>>> import numpy as np
>>> from numpy import linalg as LA
>>> np.set_printoptions(suppress=True, linewidth=200)
>>> W0 = np.load("mat.npy")
>>> W0
array([[ 5.4, -1.3,  0. , -1.1],
       [ 2.4, -0.2, -0.2, -0.4],
       [-0.6, -0.1, -0.9, -0.1],
       [ 8.7, -0.1, -0.6, -1. ],
       [-1.5, -0.3,  0. , -0.3]])
>>> # column 0 is much longer than the rest
>>> round(float(LA.norm(W0, 2)), 3)
10.772
>>> round(LA.norm(W0, "nuc"), 3)
np.float64(13.306)
>>> W0.reshape(-1, 2)
array([[ 5.4, -1.3],
       [ 0. , -1.1],
       [ 2.4, -0.2],
       [-0.2, -0.4],
       [-0.6, -0.1],
       [-0.9, -0.1],
       [ 8.7, -0.1],
       [-0.6, -1. ],
       [-1.5, -0.3],
       [ 0. , -0.3]])
>>> W0.reshape(2, -1)
array([[ 5.4, -1.3,  0. , -1.1,  2.4, -0.2, -0.2, -0.4, -0.6, -0.1],
       [-0.9, -0.1,  8.7, -0.1, -0.6, -1. , -1.5, -0.3,  0. , -0.3]])
>>> W0.ravel(order="F")
array([ 5.4,  2.4, -0.6,  8.7, -1.5, -1.3, -0.2, -0.1, -0.1, -0.3,  0. , -0.2, -0.9, -0.6,  0. , -1.1, -0.4, -0.1, -1. , -0.3])
>>> blk = W0.reshape(5, 2, -1)
>>> np.swapaxes(blk, 1, 2)[3]
array([[ 8.7, -0.6],
       [-0.1, -1. ]])
>>> blk[:, 0]
array([[ 5.4, -1.3],
       [ 2.4, -0.2],
       [-0.6, -0.1],
       [ 8.7, -0.1],
       [-1.5, -0.3]])
>>> np.round(blk.sum(axis=1), 3)
array([[ 5.4, -2.4],
       [ 2.2, -0.6],
       [-1.5, -0.2],
       [ 8.1, -1.1],
       [-1.5, -0.6]])
>>> blk.shape
(5, 2, 2)
>>> W1 = np.array([[-1, 1, 0, 1, 0, 2],
...     [0, -1, -2, -1, -2, 1],
...     [1, 0, -1, 2, -2, -2],
...     [-2, 0, -1, -1, 2, 2]])
>>> coef = np.array([-2, -2, -2, 1, 1, -3])
>>> act = np.maximum(W0 @ W1 + coef, 0)
>>> act.round(3)
array([[ 0. ,  4.7,  1.7,  8.8,  1.4,  4.3],
       [ 0. ,  0.6,  0. ,  3.6,  1. ,  1.2],
       [ 0. ,  0. ,  0. ,  0. ,  2.8,  0. ],
       [ 0. ,  6.8,  0. ,  9.6,  0.4, 13.5],
       [ 0.1,  0. ,  0. ,  0.1,  1. ,  0. ]])
>>> (act > 0).astype(int)
array([[0, 1, 1, 1, 1, 1],
       [0, 1, 0, 1, 1, 1],
       [0, 0, 0, 0, 1, 0],
       [0, 1, 0, 1, 1, 1],
       [1, 0, 0, 1, 1, 0]])
>>> LA.matrix_rank(act)
np.int64(5)
>>> cent = np.array([[2, 0], [2, 2], [0, 1], [0, 2], [2, 0], [2, 0]])
>>> W1 @ cent
array([[ 4,  4],
       [-4, -6],
       [-6,  3],
       [ 4, -3]])
>>> np.round(act @ cent, 3)
array([[20.8, 28.7],
       [ 5.6,  8.4],
       [ 5.6,  0. ],
       [41.4, 32.8],
       [ 2.2,  0.2]])
>>> rng = np.random.default_rng(446)
>>> idx = rng.integers(0, 2, 7)
>>> feats = (idx[:, None] == idx) * -3 + np.eye(7)
>>> feats
array([[-2.,  0., -3.,  0., -3., -3.,  0.],
       [ 0., -2.,  0., -3.,  0.,  0., -3.],
       [-3.,  0., -2.,  0., -3., -3.,  0.],
       [ 0., -3.,  0., -2.,  0.,  0., -3.],
       [-3.,  0., -3.,  0., -2., -3.,  0.],
       [-3.,  0., -3.,  0., -3., -2.,  0.],
       [ 0., -3.,  0., -3.,  0.,  0., -2.]])
>>> # symmetric, so the eigenvalues are real
>>> G = feats.T @ feats
>>> (feats @ feats.T).shape
(7, 7)
>>> G
array([[31.,  0., 30.,  0., 30., 30.,  0.],
       [ 0., 22.,  0., 21.,  0.,  0., 21.],
       [30.,  0., 31.,  0., 30., 30.,  0.],
       [ 0., 21.,  0., 22.,  0.,  0., 21.],
       [30.,  0., 30.,  0., 31., 30.,  0.],
       [30.,  0., 30.,  0., 30., 31.,  0.],
       [ 0., 21.,  0., 21.,  0.,  0., 22.]])
>>> LA.matrix_rank(G)
np.int64(7)
>>> np.round(LA.svd(feats, compute_uv=False) ** 2, 3)
array([121.,  64.,   1.,   1.,   1.,   1.,   1.])
>>> np.allclose(G, G.T)
True
>>> other = np.array([[3, -1, -3],
...     [1, -2, -1],
...     [2, -5, 5],
...     [3, -5, -4],
...     [-1, 0, -2],
...     [4, -4, 4],
...     [-3, -5, -4]])
>>> np.vstack([G, other.T]).shape
(10, 7)
>>> other.T @ G.T
array([[ 243.,   22.,  242.,   24.,  239.,  244.,   18.],
       [-301., -254., -305., -257., -300., -304., -257.],
       [ 117., -190.,  125., -193.,  118.,  124., -193.]])
>>> G @ other
array([[ 243., -301.,  117.],
       [  22., -254., -190.],
       [ 242., -305.,  125.],
       [  24., -257., -193.],
       [ 239., -300.,  118.],
       [ 244., -304.,  124.],
       [  18., -257., -193.]])
>>> np.einsum("ij,ij->i", G, G)
array([3661., 1366., 3661., 1366., 3661., 3661., 1366.])
>>> LA.matrix_rank(G @ other)
np.int64(3)
>>> X = np.loadtxt("run6.csv", delimiter=",")
>>> X
array([[4., 3., 0., 0.],
       [4., 5., 0., 0.],
       [0., 0., 4., 3.],
       [0., 0., 4., 5.]])
>>> P = np.triu(np.array([[4, 8, -9, -8], [4, -2, 9, -2], [1, 2, 9, -5], [1, 7, 3, 1]]), 1) + np.eye(4)
>>> other = P @ X @ LA.inv(P)
>>> np.round(np.poly(other), 3)
array([   1.,  -18.,   97., -144.,   64.])
>>> LA.matrix_rank(other)
np.int64(4)
>>> P @ X - X @ P
array([[ 32.,   8., -59., -29.],
       [  0., -32.,  19.,  59.],
       [  0.,   0., -20.,  -5.],
       [  0.,   0.,   0.,  20.]])
>>> X @ X
array([[28., 27.,  0.,  0.],
       [36., 37.,  0.,  0.],
       [ 0.,  0., 28., 27.],
       [ 0.,  0., 36., 37.]])
>>> (LA.matrix_power((X != 0) + (X.T != 0) + np.eye(4), 4) > 0).astype(int)
array([[1, 1, 0, 0],
       [1, 1, 0, 0],
       [0, 0, 1, 1],
       [0, 0, 1, 1]])
>>> np.flatnonzero(LA.matrix_power((X != 0) + (X.T != 0) + np.eye(4), 4)[2])
array([2, 3])
>>> vec = np.array([-5, 2, 1, 4])
>>> rhs = X @ vec
>>> rhs
array([-14., -10.,  16.,  24.])
>>> np.round(LA.solve(X, X[:, 2]), 3)
array([0., 0., 1., 0.])
>>> np.round(LA.solve(X, rhs + X[:, 1]), 3)
array([-5.,  3.,  1.,  4.])
>>> theta = np.radians(36)
>>> R = np.eye(4)
>>> R[2, 2] = R[1, 1] = np.cos(theta)
>>> R[2, 1], R[1, 2] = -np.sin(theta), np.sin(theta)
>>> R.round(3)
array([[ 1.   ,  0.   ,  0.   ,  0.   ],
       [ 0.   ,  0.809,  0.588,  0.   ],
       [ 0.   , -0.588,  0.809,  0.   ],
       [ 0.   ,  0.   ,  0.   ,  1.   ]])
>>> other = X @ R.T
>>> other.round(3)
array([[ 4.   ,  2.427, -1.763,  0.   ],
       [ 4.   ,  4.045, -2.939,  0.   ],
       [ 0.   ,  2.351,  3.236,  3.   ],
       [ 0.   ,  2.351,  3.236,  5.   ]])
>>> np.round(LA.svd(X, compute_uv=False), 3), np.round(LA.svd(other, compute_uv=False), 3)
(array([8.063, 8.063, 0.992, 0.992]), array([8.063, 8.063, 0.992, 0.992]))
>>> np.round(np.abs(other - X).max(axis=0), 3)
array([0.   , 2.351, 2.939, 0.   ])
>>> np.allclose(LA.norm(X, axis=1), LA.norm(other, axis=1))
True
>>> vals, evecs = LA.eig(X)
>>> np.round(np.sort(LA.eigvals(X @ X)), 3)
array([ 1.,  1., 64., 64.])
>>> np.prod(vals)
np.float64(64.0)
>>> m1 = np.load("m.npy")
>>> m1.round(3)
array([[-14.261,  -7.994, -10.228,   0.288,   4.322, -11.668],
       [ -9.01 ,  -6.064,  -6.755,   0.385,   2.639,  -7.635],
       [ -7.485,  -5.472,  -5.74 ,   0.368,   2.114,  -6.444],
       [ -5.777,  -4.779,  -4.595,   0.317,   1.498,  -5.095],
       [  0.004,  -0.895,  -0.285,  -0.366,  -0.655,  -0.067],
       [  0.016,  -0.661,  -0.205,  -0.317,  -0.538,  -0.026],
       [  0.009,  -0.348,  -0.109,  -0.199,  -0.317,  -0.003],
       [  0.183,   1.049,   0.462,   0.931,   1.21 ,   0.059],
       [  3.647,   4.74 ,   3.71 ,   5.643,   5.706,   1.808],
       [  3.708,   4.785,   3.76 ,   5.705,   5.757,   1.841],
       [  4.954,   5.672,   4.773,   6.927,   6.746,   2.524],
       [  6.32 ,   6.574,   5.857,   8.179,   7.716,   3.285],
       [  9.383,   8.437,   8.23 ,  10.773,   9.621,   5.023],
       [ 11.053,   9.391,   9.502,  12.103,  10.552,   5.984],
       [ 12.315,  10.092,  10.455,  13.079,  11.219,   6.715],
       [ 22.244,  15.219,  17.809,  20.182,  15.747,  12.56 ]])
>>> U, s, VT = LA.svd(m1)
>>> s.round(3) + 0
array([68.96 , 23.489,  3.637,  0.   ,  0.   ,  0.   ])
>>> other = U[:, :3] @ np.diag(s[:3]) @ VT[:3]
>>> LA.matrix_rank(m1, rtol=0.05)
np.int64(3)
>>> round(np.abs(m1 - other).max(), 3)
np.float64(0.0)
>>> other.round(3)
array([[-14.261,  -7.994, -10.228,   0.288,   4.322, -11.668],
       [ -9.01 ,  -6.064,  -6.755,   0.385,   2.639,  -7.635],
       [ -7.485,  -5.472,  -5.74 ,   0.368,   2.114,  -6.444],
       [ -5.777,  -4.779,  -4.595,   0.317,   1.498,  -5.095],
       [  0.004,  -0.895,  -0.285,  -0.366,  -0.655,  -0.067],
       [  0.016,  -0.661,  -0.205,  -0.317,  -0.538,  -0.026],
       [  0.009,  -0.348,  -0.109,  -0.199,  -0.317,  -0.003],
       [  0.183,   1.049,   0.462,   0.931,   1.21 ,   0.059],
       [  3.647,   4.74 ,   3.71 ,   5.643,   5.706,   1.808],
       [  3.708,   4.785,   3.76 ,   5.705,   5.757,   1.841],
       [  4.954,   5.672,   4.773,   6.927,   6.746,   2.524],
       [  6.32 ,   6.574,   5.857,   8.179,   7.716,   3.285],
       [  9.383,   8.437,   8.23 ,  10.773,   9.621,   5.023],
       [ 11.053,   9.391,   9.502,  12.103,  10.552,   5.984],
       [ 12.315,  10.092,  10.455,  13.079,  11.219,   6.715],
       [ 22.244,  15.219,  17.809,  20.182,  15.747,  12.56 ]])
>>> dist = LA.norm(other[:, None] - other[None], axis=-1)
>>> dist.mean(axis=1).argmax()
np.int64(15)
>>> (dist + 1e9 * np.eye(16)).round(6).argmin(axis=1)
array([ 1,  2,  1,  2,  5,  4,  5,  6,  9,  8,  9, 10, 13, 14, 13, 14])
>>> dist[10].round(6).argsort(kind="stable")[:4]
array([10,  9, 11,  8])
>>> dist.shape
(16, 16)
>>> np.flatnonzero(dist[10] < dist.mean() / 2)
array([ 8,  9, 10, 11, 12])
>>> idx = m1[:, 3] > np.median(m1[:, 3])
>>> r0 = m1[idx].mean(axis=0) - m1[~idx].mean(axis=0)
>>> ((m1 - m1.mean(axis=0)) @ r0 > 0).astype(int)
array([0, 0, 0, 0, 0, 0, 0, 0, 1, 1, 1, 1, 1, 1, 1, 1])
>>> vec = np.array([-7, -1, -5, 9])
>>> rhs = W0 @ vec
>>> np.round(LA.solve(W0.T @ W0, W0.T @ rhs), 3)
array([-7., -1., -5.,  9.])
>>> rhs.round(3)
array([-46.4, -19.2,   7.9, -66.8,   8.1])
>>> rhs = rhs + 0.05 * rng.normal(size=5)
>>> rhs.round(3)
array([-46.446, -19.116,   7.842, -66.884,   8.127])
>>> coef, *_ = LA.lstsq(W0, rhs)
>>> np.round(W0.T @ (rhs - W0 @ coef), 3) + 0
array([0., 0., 0., 0.])
>>> coef.round()
array([-7., -1., -5.,  9.])
>>> [round(float(LA.norm(LA.solve(W0.T @ W0 + lam * np.eye(4), W0.T @ rhs))), 2) for lam in (0, 1, 10, 100)]
[12.37, 8.2, 7.22, 4.2]
>>> dist = LA.norm(m1[:, None] - m1[None], axis=-1)
>>> np.unravel_index(dist.round(6).argmax(), dist.shape)
(np.int64(0), np.int64(15))
>>> np.flatnonzero(dist[7] < dist.mean() / 2)
array([4, 5, 6, 7, 8, 9])
>>> dist.shape
(16, 16)
>>> dist[7].round(6).argsort(kind="stable")[:4]
array([7, 6, 5, 4])
>>> dist[:5, :5].round(3)
array([[ 0.   ,  7.903, 10.227, 12.854, 22.639],
       [ 7.903,  0.   ,  2.324,  4.953, 14.782],
       [10.227,  2.324,  0.   ,  2.629, 12.476],
       [12.854,  4.953,  2.629,  0.   ,  9.872],
       [22.639, 14.782, 12.476,  9.872,  0.   ]])
>>> LA.matrix_rank(dist ** 2)
np.int64(5)
>>> A = np.loadtxt("layer2.csv", delimiter=",")
>>> A
array([[2., 0., 2., 0., 2., 0.],
       [0., 0., 0., 0., 0., 0.],
       [1., 0., 1., 0., 1., 0.],
       [2., 0., 2., 0., 2., 0.],
       [0., 0., 0., 0., 0., 0.],
       [1., 0., 1., 0., 1., 0.]])
>>> LA.cond(A) > 100
np.True_
>>> np.argsort(-LA.norm(A, axis=0).round(6), kind="stable")[:3]
array([0, 2, 4])
>>> np.round(LA.norm(A, 2) / LA.norm(A), 3)
np.float64(1.0)
>>> r0 = np.array([-1, -4, 3])
>>> np.cross(A[1, :3], A[0, :3])
array([0., 0., 0.])
>>> np.allclose(A, A.T)
False
>>> (A + A.T) / 2
array([[2. , 0. , 1.5, 1. , 1. , 0.5],
       [0. , 0. , 0. , 0. , 0. , 0. ],
       [1.5, 0. , 1. , 1. , 0.5, 0.5],
       [1. , 0. , 1. , 0. , 1. , 0. ],
       [1. , 0. , 0.5, 1. , 0. , 0.5],
       [0.5, 0. , 0.5, 0. , 0.5, 0. ]])
>>> np.round(LA.matrix_power(A, 3), 3)
array([[18.,  0., 18.,  0., 18.,  0.],
       [ 0.,  0.,  0.,  0.,  0.,  0.],
       [ 9.,  0.,  9.,  0.,  9.,  0.],
       [18.,  0., 18.,  0., 18.,  0.],
       [ 0.,  0.,  0.,  0.,  0.,  0.],
       [ 9.,  0.,  9.,  0.,  9.,  0.]])
>>> A @ A
array([[6., 0., 6., 0., 6., 0.],
       [0., 0., 0., 0., 0., 0.],
       [3., 0., 3., 0., 3., 0.],
       [6., 0., 6., 0., 6., 0.],
       [0., 0., 0., 0., 0., 0.],
       [3., 0., 3., 0., 3., 0.]])
>>> round(np.abs(LA.eigvals(A)).max(), 3)
np.float64(3.0)
>>> U, s, VT = LA.svd(A)
>>> evecs = VT[:(s > 1e-8).sum()]
>>> vec = A[2] + 3 * A[0] + rng.integers(2) * np.eye(6)[2]
>>> vec
array([7., 0., 7., 0., 7., 0.])
>>> round(float(LA.norm(vec - evecs.T @ evecs @ vec)), 3)
0.0
>>> LA.matrix_rank(np.vstack([A, vec]))
np.int64(1)
>>> data = np.load("sample2.npy")
>>> data
array([[ 1,  0,  0,  0],
       [ 2,  1,  0,  0],
       [ 2, -2,  1,  0],
       [ 2,  0, -3,  1]])
>>> # triangular: eigenvalues sit on the diagonal
>>> r0 = np.array([2, 2, 2, 0])
>>> other = data + np.outer(r0, np.eye(4)[2])
>>> other
array([[ 1.,  0.,  2.,  0.],
       [ 2.,  1.,  2.,  0.],
       [ 2., -2.,  3.,  0.],
       [ 2.,  0., -3.,  1.]])
>>> LA.matrix_rank(LA.inv(other) - LA.inv(data), tol=1e-8)
np.int64(1)
